In [1]: import numpy as np

In [2]: import numpy.linalg as la

In [3]: np.set_printoptions(precision=3, suppress=True, linewidth=200, sign=" ")

In [4]: K = np.load("test5.npy")

In [5]: print(K)
[[-3.  1.  0.  0.  0.  0.  0.  0.  0.]
 [ 0. -3.  1.  0.  0.  0.  0.  0.  0.]
 [ 0.  0. -3.  1.  0.  0.  0.  0.  0.]
 [ 0.  0.  0. -3.  1.  0.  0.  0.  0.]
 [ 0.  0.  0.  0. -3.  1.  0.  0.  0.]
 [ 0.  0.  0.  0.  0. -3.  1.  0.  0.]
 [ 0.  0.  0.  0.  0.  0. -3.  1.  0.]
 [ 0.  0.  0.  0.  0.  0.  0. -3.  1.]
 [ 0.  0.  0.  0.  0.  0.  0.  0. -3.]]

In [6]: # triangular

In [7]: rng = np.random.default_rng(649)

In [8]: z = rng.permutation(9)

In [9]: z
Out[9]: array([ 6,  1,  7,  3,  2,  5,  8,  4,  0])

In [10]: B = K[z][:, z]

In [11]: print(np.sort(np.abs(la.eigvals(B))))
[ 3.  3.  3.  3.  3.  3.  3.  3.  3.]

In [12]: la.matrix_rank(K - K[0, 0] * np.eye(9))
Out[12]: np.int64(8)

In [13]: print(K @ K)
[[ 9. -6.  1.  0.  0.  0.  0.  0.  0.]
 [ 0.  9. -6.  1.  0.  0.  0.  0.  0.]
 [ 0.  0.  9. -6.  1.  0.  0.  0.  0.]
 [ 0.  0.  0.  9. -6.  1.  0.  0.  0.]
 [ 0.  0.  0.  0.  9. -6.  1.  0.  0.]
 [ 0.  0.  0.  0.  0.  9. -6.  1.  0.]
 [ 0.  0.  0.  0.  0.  0.  9. -6.  1.]
 [ 0.  0.  0.  0.  0.  0.  0.  9. -6.]
 [ 0.  0.  0.  0.  0.  0.  0.  0.  9.]]

In [14]: A = np.loadtxt("a.csv", delimiter=",")

In [15]: A
Out[15]: 
array([[-1.565,  2.021,  1.633, -0.946,  0.558, -0.217, -0.675,  3.208,  1.949],
       [ 0.811, -0.406, -0.44 , -2.779, -2.635, -2.064,  0.141, -1.313,  1.819],
       [ 1.822, -2.293,  2.539,  0.482,  0.403, -1.162, -2.075,  0.948,  1.741],
       [-2.953,  0.74 ,  1.758, -2.394, -1.372, -0.841, -0.044,  1.867, -0.91 ],
       [-1.04 , -0.636,  0.26 , -2.856, -0.841,  1.488, -2.955, -0.05 , -1.906],
       [ 3.17 , -0.436, -0.727,  1.436, -0.729, -0.102,  2.764,  1.597,  1.2  ],
       [-2.157,  0.748, -0.619,  2.595, -0.516,  3.417, -0.185,  0.354, -0.758],
       [-1.69 , -0.078, -0.849, -2.169, -1.722, -1.132, -2.744, -1.605, -1.538],
       [-2.975, -0.167, -1.105,  2.455,  1.332,  1.313,  1.054, -0.018, -2.065],
       [-2.884, -1.266, -1.419,  0.147, -0.87 , -1.043,  1.886, -2.067,  1.836],
       [ 0.57 ,  0.796,  1.065, -0.365,  1.703,  1.245,  1.691,  3.25 , -2.214]])

In [16]: proj = A @ la.solve(A.T @ A, A.T)

In [17]: np.round(la.eigvalsh(proj), 3) + 0
Out[17]: array([ 0.,  0.,  1.,  1.,  1.,  1.,  1.,  1.,  1.,  1.,  1.])

In [18]: print(proj @ A[:, 0])
[-1.565  0.811  1.822 -2.953 -1.04   3.17  -2.157 -1.69  -2.975 -2.884  0.57 ]

In [19]: la.matrix_rank(np.eye(11) - proj)
Out[19]: np.int64(2)

In [20]: J = np.load("x.npy")

In [21]: J
Out[21]: 
array([[ 1,  0,  0,  0],
       [ 0,  0,  0,  0],
       [ 0,  0,  1,  0],
       [ 0,  0,  0,  2]])

In [22]: # 4 groups of indices that never mix

In [23]: z = rng.permutation(4)

In [24]: z
Out[24]: array([ 1,  3,  2,  0])

In [25]: B = J[z][:, z]

In [26]: print(np.trace(B))
4

In [27]: vals, V = la.eigvalsh(J)
ValueError: too many values to unpack (expected 2)


In [28]: vals, V = la.eigh(J)

In [29]: V.T @ J @ V
Out[29]: 
array([[ 0.,  0.,  0.,  0.],
       [ 0.,  1.,  0.,  0.],
       [ 0.,  0.,  1.,  0.],
       [ 0.,  0.,  0.,  2.]])

In [30]: np.abs(V[:, -1]).round(6).argmax()
Out[30]: np.int64(3)

In [31]: la.svd(J, compute_uv=False)
Out[31]: array([ 2.,  1.,  1.,  0.])

In [32]: np.abs(V[:, -1])
Out[32]: array([ 0.,  0.,  0.,  1.])

In [33]: la.eigvalsh(J @ J)
Out[33]: array([ 0.,  1.,  1.,  4.])

In [34]: V @ np.diag(vals) @ V.T
Out[34]: 
array([[ 1.,  0.,  0.,  0.],
       [ 0.,  0.,  0.,  0.],
       [ 0.,  0.,  1.,  0.],
       [ 0.,  0.,  0.,  2.]])

In [35]: (vals > 1e-8).sum(), (vals < -1e-8).sum()
Out[35]: (np.int64(3), np.int64(0))

In [36]: print(la.eigvalsh(J + 5 * np.eye(4)))
[ 5.  6.  6.  7.]

In [37]: (J != 0).astype(int)
Out[37]: 
array([[ 1,  0,  0,  0],
       [ 0,  0,  0,  0],
       [ 0,  0,  1,  0],
       [ 0,  0,  0,  1]])

In [38]: (la.matrix_power((J != 0) + (J.T != 0) + np.eye(4), 4) > 0).astype(int)
Out[38]: 
array([[ 1,  0,  0,  0],
       [ 0,  1,  0,  0],
       [ 0,  0,  1,  0],
       [ 0,  0,  0,  1]])

In [39]: print(np.sort(la.eigvals(J).real))
[ 0.  1.  1.  2.]

In [40]: np.argsort(-la.norm(J, axis=0).round(6), kind="stable")[:3]
Out[40]: array([ 3,  0,  2])

In [41]: print(la.matrix_rank(J, rtol=0.1))
3

In [42]: np.round(la.norm(J, 2) / la.norm(J), 3)
Out[42]: np.float64(0.816)

In [43]: th = np.radians(30)

In [44]: R = np.eye(4)

In [45]: R[2, 2] = R[0, 0] = np.cos(th)

In [46]: R[2, 0], R[0, 2] = -np.sin(th), np.sin(th)

In [47]: R
Out[47]: 
array([[ 0.866,  0.   ,  0.5  ,  0.   ],
       [ 0.   ,  1.   ,  0.   ,  0.   ],
       [-0.5  ,  0.   ,  0.866,  0.   ],
       [ 0.   ,  0.   ,  0.   ,  1.   ]])

In [48]: B = J @ R.T

In [49]: la.svd(J, compute_uv=False), la.svd(B, compute_uv=False)
Out[49]: (array([ 2.,  1.,  1.,  0.]), array([ 2.,  1.,  1.,  0.]))

In [50]: np.abs(B - J).max(axis=0)
Out[50]: array([ 0.5,  0. ,  0.5,  0. ])

In [51]: np.allclose(J @ J.T, B @ B.T)
Out[51]: True

In [52]: feats = np.loadtxt("layer4.csv", delimiter=",")

In [53]: feats
Out[53]: 
array([[  5.968,  -1.712,   7.405,   0.965,  -9.898,  -2.548,   8.587,  -7.697,  -5.517,   6.149],
       [  4.126,   8.357,   3.883,  -1.63 ,  -3.169,   2.337,   7.351,  -2.954,  13.253,   6.442],
       [ -6.079,  -5.047,  -6.663,   0.652,   7.467,  -0.322,  -9.754,   6.155,  -6.53 ,  -7.824],
       [  6.133,   4.849,   6.754,  -0.599,  -7.627,   0.221,   9.804,  -6.27 ,   6.152,   7.837],
       [  4.993,  -4.297,   6.568,   1.497,  -9.386,  -3.363,   6.761,  -7.151,  -9.739,   4.488],
       [ -1.986,   8.124,  -3.443,  -2.14 ,   6.203,   4.093,  -1.738,   4.436,  15.349,  -0.312],
       [  6.444,   2.894,   7.382,  -0.1  ,  -8.862,  -0.714,   9.976,  -7.134,   2.527,   7.729],
       [ -0.961,   8.783,  -2.295,  -2.203,   4.87 ,   4.065,  -0.122,   3.35 ,  16.106,   0.964],
       [ -2.131,  -9.332,  -1.356,   2.049,  -0.295,  -3.362,  -4.54 ,   0.281, -15.818,  -4.479],
       [  5.414,  -3.356,   6.952,   1.309,  -9.675,  -3.086,   7.524,  -7.43 ,  -8.23 ,   5.165],
       [  3.86 ,   8.57 ,   3.535,  -1.706,  -2.674,   2.51 ,   6.988,  -2.577,  13.744,   6.199],
       [ -0.004,  -9.183,   1.186,   2.211,  -3.532,  -3.944,  -1.366,  -2.275, -16.427,  -2.113],
       [  5.709,  -2.562,   7.204,   1.145,  -9.825,  -2.835,   8.078,  -7.592,  -6.93 ,   5.67 ],
       [ -6.456,  -1.298,  -7.603,  -0.285,   9.495,   1.403,  -9.757,   7.545,   0.332,  -7.376],
       [  4.591,   7.899,   4.503,  -1.477,  -4.065,   1.999,   7.972,  -3.634,  12.243,   6.847],
       [ -6.397,  -0.565,  -7.627,  -0.456,   9.686,   1.7  ,  -9.561,   7.655,   1.619,  -7.143],
       [  3.459,   8.835,   3.019,  -1.807,  -1.952,   2.745,   6.434,  -2.023,  14.383,   5.821],
       [  3.056,  -7.147,   4.605,   2.004,  -7.484,  -3.999,   3.469,  -5.498, -14.042,   1.709],
       [ -0.971,  -9.38 ,   0.047,   2.168,  -2.109,  -3.735,  -2.829,  -1.144, -16.38 ,  -3.219],
       [ -6.312,   0.087,  -7.61 ,  -0.606,   9.806,   1.955,  -9.339,   7.713,   2.752,  -6.9  ],
       [ -2.853,  -9.128,  -2.252,   1.933,   0.902,  -3.055,  -5.58 ,   1.212, -15.156,  -5.224],
       [  6.145,   4.799,   6.775,  -0.586,  -7.666,   0.195,   9.815,  -6.297,   6.059,   7.839],
       [  6.152,  -0.957,   7.529,   0.8  ,  -9.892,  -2.279,   8.972,  -7.734,  -4.24 ,   6.525],
       [  6.474,   1.877,   7.55 ,   0.148,  -9.3  ,  -1.16 ,   9.87 ,  -7.423,   0.696,   7.529],
       [  5.212,   7.066,   5.357,  -1.219,  -5.347,   1.453,   8.768,  -4.597,  10.498,   7.336]])

In [54]: # rows and columns are dependent

In [55]: left, sigma, Vh = la.svd(feats)

In [56]: sigma.round(3) + 0
Out[56]: array([ 76.182,  64.779,   0.   ,   0.   ,   0.   ,   0.   ,   0.   ,   0.   ,   0.   ,   0.   ])

In [57]: np.argmax(sigma[:-1] / (sigma[1:] + 1e-6)) + 1
Out[57]: np.int64(2)

In [58]: B = left[:, :2] @ np.diag(sigma[:2]) @ Vh[:2]

In [59]: la.matrix_rank(feats, rtol=0.05)
Out[59]: np.int64(2)

In [60]: la.matrix_rank(B)
Out[60]: np.int64(2)

In [61]: np.round(np.abs(feats - B).max(), 3)
Out[61]: np.float64(0.0)

In [62]: Xc = feats - feats.mean(axis=1)
ValueError: operands could not be broadcast together with shapes (25,10) (25,) 


In [63]: Xc = feats - feats.mean(axis=0)

In [64]: left, sigma, Vh = la.svd(Xc, full_matrices=False)

In [65]: la.matrix_rank(Xc)
Out[65]: np.int64(2)

In [66]: np.searchsorted(np.cumsum(sigma ** 2) / (sigma ** 2).sum(), 0.9) + 1
Out[66]: np.int64(2)

In [67]: print((np.sign(left[:, 0]) == np.sign(left[0, 0])).astype(int))
[ 1  1  0  1  1  0  1  1  0  1  1  0  1  0  1  0  1  0  0  0  0  1  1  1  1]

In [68]: arr = np.load("mat.npy")

In [69]: arr
Out[69]: 
array([[-0.456,  0.583,  0.152,  0.34 ,  0.414],
       [-0.146,  0.209,  0.734,  0.804,  0.422],
       [-0.659,  0.828,  0.956,  0.894,  0.208],
       [-0.415,  0.641, -0.633,  0.6  ,  0.051],
       [ 1.019, -0.127, -0.16 ,  0.255,  0.533],
       [-0.067, -0.152,  0.482,  0.316,  0.406],
       [ 0.057,  0.054, -0.313, -0.573,  0.232],
       [ 0.024,  0.123, -0.624, -0.928, -0.424],
       [-0.179, -0.236, -0.383, -0.204,  0.148],
       [ 0.69 , -0.402, -1.528, -1.276, -0.351],
       [-0.875, -0.006,  0.159, -0.078, -0.347],
       [-0.242, -0.32 ,  0.276,  0.311, -0.085],
       [-0.549, -0.081,  1.636,  0.941,  0.476],
       [-0.145, -0.099,  0.047, -0.044, -0.236],
       [-0.011,  0.144, -0.29 ,  0.471,  0.169],
       [-0.961, -0.033,  1.265,  1.21 ,  0.405],
       [-0.783,  0.626,  0.447,  0.815,  0.003],
       [ 0.308, -0.03 , -0.636, -0.595, -0.388],
       [-0.163, -0.043, -0.138, -0.12 ,  0.387],
       [ 0.126, -0.65 , -0.308, -0.079, -0.272],
       [ 0.551, -0.512, -0.119, -1.37 , -0.443],
       [-0.605,  0.672,  1.093,  1.045,  0.742],
       [ 0.294, -0.544, -1.546, -0.909, -0.839],
       [-0.668,  0.162,  0.402,  1.677,  0.595]])

In [70]: z = rng.permutation(5)

In [71]: B = arr[:, z] * rng.choice([-1, 1], 5)

In [72]: B
Out[72]: 
array([[ 0.34 , -0.152, -0.583, -0.456, -0.414],
       [ 0.804, -0.734, -0.209, -0.146, -0.422],
       [ 0.894, -0.956, -0.828, -0.659, -0.208],
       [ 0.6  ,  0.633, -0.641, -0.415, -0.051],
       [ 0.255,  0.16 ,  0.127,  1.019, -0.533],
       [ 0.316, -0.482,  0.152, -0.067, -0.406],
       [-0.573,  0.313, -0.054,  0.057, -0.232],
       [-0.928,  0.624, -0.123,  0.024,  0.424],
       [-0.204,  0.383,  0.236, -0.179, -0.148],
       [-1.276,  1.528,  0.402,  0.69 ,  0.351],
       [-0.078, -0.159,  0.006, -0.875,  0.347],
       [ 0.311, -0.276,  0.32 , -0.242,  0.085],
       [ 0.941, -1.636,  0.081, -0.549, -0.476],
       [-0.044, -0.047,  0.099, -0.145,  0.236],
       [ 0.471,  0.29 , -0.144, -0.011, -0.169],
       [ 1.21 , -1.265,  0.033, -0.961, -0.405],
       [ 0.815, -0.447, -0.626, -0.783, -0.003],
       [-0.595,  0.636,  0.03 ,  0.308,  0.388],
       [-0.12 ,  0.138,  0.043, -0.163, -0.387],
       [-0.079,  0.308,  0.65 ,  0.126,  0.272],
       [-1.37 ,  0.119,  0.512,  0.551,  0.443],
       [ 1.045, -1.093, -0.672, -0.605, -0.742],
       [-0.909,  1.546,  0.544,  0.294,  0.839],
       [ 1.677, -0.402, -0.162, -0.668, -0.595]])

In [73]: left, _, Vh = la.svd(arr.T @ B)

In [74]: np.round(la.lstsq(arr, B)[0], 3) + 0
Out[74]: 
array([[ 0.,  0.,  0.,  1.,  0.],
       [ 0.,  0., -1.,  0.,  0.],
       [ 0., -1.,  0.,  0.,  0.],
       [ 1.,  0.,  0.,  0.,  0.],
       [ 0.,  0.,  0.,  0., -1.]])

In [75]: z
Out[75]: array([ 3,  2,  1,  0,  4])
